$ ipython --no-banner

In [1]: import numpy as np

In [2]: import numpy.linalg as la

In [3]: np.set_printoptions(precision=2, suppress=True, linewidth=100, floatmode="fixed")

In [4]: rnd = lambda a: np.round(a, 2) + 0

In [5]: X = np.array([[-2, -1, 0, 0, 0, 0],
   ...:     [-2, 0, 0, 0, 0, 0],
   ...:     [-2, -2, 0, 0, 0, 0],
   ...:     [0, 0, -2, -1, 0, 0],
   ...:     [0, 0, -2, 0, 0, 0],
   ...:     [0, 0, -2, -2, 0, 0],
   ...:     [0, 0, 0, 0, -2, -1],
   ...:     [0, 0, 0, 0, -2, 0],
   ...:     [0, 0, 0, 0, -2, -2]])

In [6]: Q, vecs = la.qr(X[:, :5])[0], la.qr(X[:, 5:])[0]

In [7]: sigma = la.svd(Q.T @ vecs, compute_uv=False)

In [8]: rnd(la.norm(Q @ Q.T - vecs @ vecs.T, 2))
Out[8]: np.float64(1.0)

In [9]: hat = X @ la.solve(X.T @ X, X.T)

In [10]: np.allclose(hat @ hat, hat)
Out[10]: True

In [11]: other = np.array([[1, -2], [0, 2], [-2, 3], [3, 0], [1, 2], [0, 3]])

In [12]: np.einsum("ij->j", X)
Out[12]: array([-6, -3, -6, -3, -6, -3])

In [13]: np.vstack([X, other.T]).shape
Out[13]: (11, 6)

In [14]: np.einsum("ij,ij->i", X, X)
Out[14]: array([5, 4, 8, 5, 4, 8, 5, 4, 8])

In [15]: vec = np.array([1, 0, 3, 2, 2, 3])

In [16]: rhs = X @ vec

In [17]: print(rnd(la.pinv(X) @ X))
[[1.00 0.00 0.00 0.00 0.00 0.00]
 [0.00 1.00 0.00 0.00 0.00 0.00]
 [0.00 0.00 1.00 0.00 0.00 0.00]
 [0.00 0.00 0.00 1.00 0.00 0.00]
 [0.00 0.00 0.00 0.00 1.00 0.00]
 [0.00 0.00 0.00 0.00 0.00 1.00]]

In [18]: rng = np.random.default_rng(59)

In [19]: rhs = rhs + 0.1 * rng.normal(size=9)

In [20]: rnd(rhs)
Out[20]: array([ -2.10,  -1.84,  -1.81,  -8.00,  -6.09, -10.06,  -7.01,  -4.11,  -9.78])

In [21]: b, *_ = la.lstsq(X, rhs)

In [22]: b.round()
Out[22]: array([ 1.00, -0.00,  3.00,  2.00,  2.00,  3.00])

In [23]: rnd(X.T @ (rhs - X @ b))
Out[23]: array([0.00, 0.00, 0.00, 0.00, 0.00, 0.00])

In [24]: print([round(float(la.norm(la.solve(X.T @ X + lam * np.eye(6), X.T @ rhs))), 2) for lam in (0, 1, 10, 100)])
[5.14, 4.7, 2.98, 0.66]

In [25]: def softmax(z):
    ...:     e = np.exp(z - z.max(axis=-1, keepdims=True))
    ...:     return e / e.sum(axis=-1, keepdims=True)
    ...: 

In [26]: rnd(softmax(X[2]))
Out[26]: array([0.03, 0.03, 0.23, 0.23, 0.23, 0.23])

In [27]: S = X @ X.T / np.sqrt(6)

In [28]: print(softmax(S).round(6).argmax(axis=1))
[2 0 2 5 3 5 8 6 8]

In [29]: th = np.deg2rad(180)

In [30]: mat = np.eye(3)

In [31]: mat[np.ix_([2, 0], [2, 0])] = [[np.cos(th), -np.sin(th)], [np.sin(th), np.cos(th)]]

In [32]: rnd(mat)
Out[32]: 
array([[-1.00,  0.00,  0.00],
       [ 0.00,  1.00,  0.00],
       [ 0.00,  0.00, -1.00]])

In [33]: other = X / la.norm(X, axis=1, keepdims=True)

In [34]: G = other @ other.T

In [35]: np.degrees(np.arccos(np.clip(G[5, 0], -1, 1)))
Out[35]: np.float64(90.0)

In [36]: (G - 2 * np.eye(9)).round(6).argmax(axis=1)
Out[36]: array([2, 0, 0, 5, 3, 3, 8, 6, 6])

In [37]: np.argwhere(np.triu(np.abs(G) > 0.95, 1))
Out[37]: array([], shape=(0, 2), dtype=int64)

In [38]: rnd(la.norm(other, axis=1))
Out[38]: array([1.00, 1.00, 1.00, 1.00, 1.00, 1.00, 1.00, 1.00, 1.00])

In [39]: rnd(G)
Out[39]: 
array([[1.00, 0.89, 0.95, 0.00, 0.00, 0.00, 0.00, 0.00, 0.00],
       [0.89, 1.00, 0.71, 0.00, 0.00, 0.00, 0.00, 0.00, 0.00],
       [0.95, 0.71, 1.00, 0.00, 0.00, 0.00, 0.00, 0.00, 0.00],
       [0.00, 0.00, 0.00, 1.00, 0.89, 0.95, 0.00, 0.00, 0.00],
       [0.00, 0.00, 0.00, 0.89, 1.00, 0.71, 0.00, 0.00, 0.00],
       [0.00, 0.00, 0.00, 0.95, 0.71, 1.00, 0.00, 0.00, 0.00],
       [0.00, 0.00, 0.00, 0.00, 0.00, 0.00, 1.00, 0.89, 0.95],
       [0.00, 0.00, 0.00, 0.00, 0.00, 0.00, 0.89, 1.00, 0.71],
       [0.00, 0.00, 0.00, 0.00, 0.00, 0.00, 0.95, 0.71, 1.00]])

In [40]: Q, R = la.qr(X)

In [41]: rnd(R)
Out[41]: 
array([[ 3.46,  1.73,  0.00,  0.00,  0.00,  0.00],
       [ 0.00, -1.41,  0.00,  0.00,  0.00,  0.00],
       [ 0.00,  0.00, -3.46, -1.73,  0.00,  0.00],
       [ 0.00,  0.00,  0.00, -1.41,  0.00,  0.00],
       [ 0.00,  0.00,  0.00,  0.00, -3.46, -1.73],
       [ 0.00,  0.00,  0.00,  0.00,  0.00, -1.41]])

In [42]: rnd(Q)
Out[42]: 
array([[-0.58,  0.00,  0.00,  0.00,  0.00,  0.00],
       [-0.58, -0.71,  0.00,  0.00,  0.00,  0.00],
       [-0.58,  0.71,  0.00,  0.00,  0.00,  0.00],
       [ 0.00,  0.00,  0.58,  0.00,  0.00,  0.00],
       [ 0.00,  0.00,  0.58, -0.71,  0.00,  0.00],
       [ 0.00,  0.00,  0.58,  0.71,  0.00,  0.00],
       [ 0.00,  0.00,  0.00,  0.00,  0.58,  0.00],
       [ 0.00,  0.00,  0.00,  0.00,  0.58, -0.71],
       [ 0.00,  0.00,  0.00,  0.00,  0.58,  0.71]])

In [43]: np.allclose(R.T @ R, X.T @ X)
Out[43]: True

In [44]: Q.shape, R.shape
Out[44]: ((9, 6), (6, 6))

In [45]: other = la.inv(R)

In [46]: print(np.allclose(other, R.T))
False

In [47]: rnd(other)
Out[47]: 
array([[ 0.29,  0.35,  0.00,  0.00,  0.00,  0.00],
       [ 0.00, -0.71,  0.00,  0.00,  0.00,  0.00],
       [ 0.00,  0.00, -0.29,  0.35,  0.00,  0.00],
       [ 0.00,  0.00,  0.00, -0.71,  0.00,  0.00],
       [ 0.00,  0.00,  0.00,  0.00, -0.29,  0.35],
       [ 0.00,  0.00,  0.00,  0.00,  0.00, -0.71]])

In [48]: rnd(la.det(R) * la.det(other))
Out[48]: np.float64(1.0)

In [49]: rnd(la.cond(R))
Out[49]: np.float64(3.15)

In [50]: rnd(la.det(other))
Out[50]: np.float64(-0.01)

In [51]: (la.matrix_power((other != 0) + (other.T != 0) + np.eye(6), 6) > 0).astype(int)
Out[51]: 
array([[1, 1, 0, 0, 0, 0],
       [1, 1, 0, 0, 0, 0],
       [0, 0, 1, 1, 0, 0],
       [0, 0, 1, 1, 0, 0],
       [0, 0, 0, 0, 1, 1],
       [0, 0, 0, 0, 1, 1]])

In [52]: (other != 0).astype(int)
Out[52]: 
array([[1, 1, 0, 0, 0, 0],
       [0, 1, 0, 0, 0, 0],
       [0, 0, 1, 1, 0, 0],
       [0, 0, 0, 1, 0, 0],
       [0, 0, 0, 0, 1, 1],
       [0, 0, 0, 0, 0, 1]])

In [53]: rnd(np.sort(la.eigvals(other).real))
Out[53]: array([-0.71, -0.71, -0.71, -0.29, -0.29,  0.29])

In [54]: M = np.array([[-1.0, 1.5, 0.7, -0.3, 1.4],
    ...:     [0.3, -2.2, 0.5, -0.2, -0.1],
    ...:     [0.1, -2.4, -0.9, 0.9, 1.4],
    ...:     [-1.0, 0.3, 0.9, -0.3, -1.5],
    ...:     [-0.1, 0.5, -0.1, -1.4, 0.1],
    ...:     [1.7, 1.1, -0.1, 0.1, 0.0],
    ...:     [0.3, 0.7, 0.6, -0.1, 0.5],
    ...:     [0.2, 0.0, 2.3, 0.8, 1.4],
    ...:     [0.44, -2.33, 0.55, -0.18, -0.06],
    ...:     [0.3, 0.1, -0.7, -0.1, 0.0],
    ...:     [-0.6, 0.3, -0.5, 0.6, 1.5]])

In [55]: print(M)
[[-1.00  1.50  0.70 -0.30  1.40]
 [ 0.30 -2.20  0.50 -0.20 -0.10]
 [ 0.10 -2.40 -0.90  0.90  1.40]
 [-1.00  0.30  0.90 -0.30 -1.50]
 [-0.10  0.50 -0.10 -1.40  0.10]
 [ 1.70  1.10 -0.10  0.10  0.00]
 [ 0.30  0.70  0.60 -0.10  0.50]
 [ 0.20  0.00  2.30  0.80  1.40]
 [ 0.44 -2.33  0.55 -0.18 -0.06]
 [ 0.30  0.10 -0.70 -0.10  0.00]
 [-0.60  0.30 -0.50  0.60  1.50]]

In [56]: rnd(softmax(10 * M[10]))
Out[56]: array([0.00, 0.00, 0.00, 0.00, 1.00])

In [57]: rnd(softmax(M[10]))
Out[57]: array([0.06, 0.15, 0.07, 0.21, 0.51])

In [58]: rnd(softmax(M[10] + -3))
Out[58]: array([0.06, 0.15, 0.07, 0.21, 0.51])

In [59]: S = M @ M.T / np.sqrt(5)

In [60]: softmax(S).round(6).argmax(axis=1)
Out[60]: array([ 0,  8,  2,  3,  4,  5,  7,  7,  8,  5, 10])
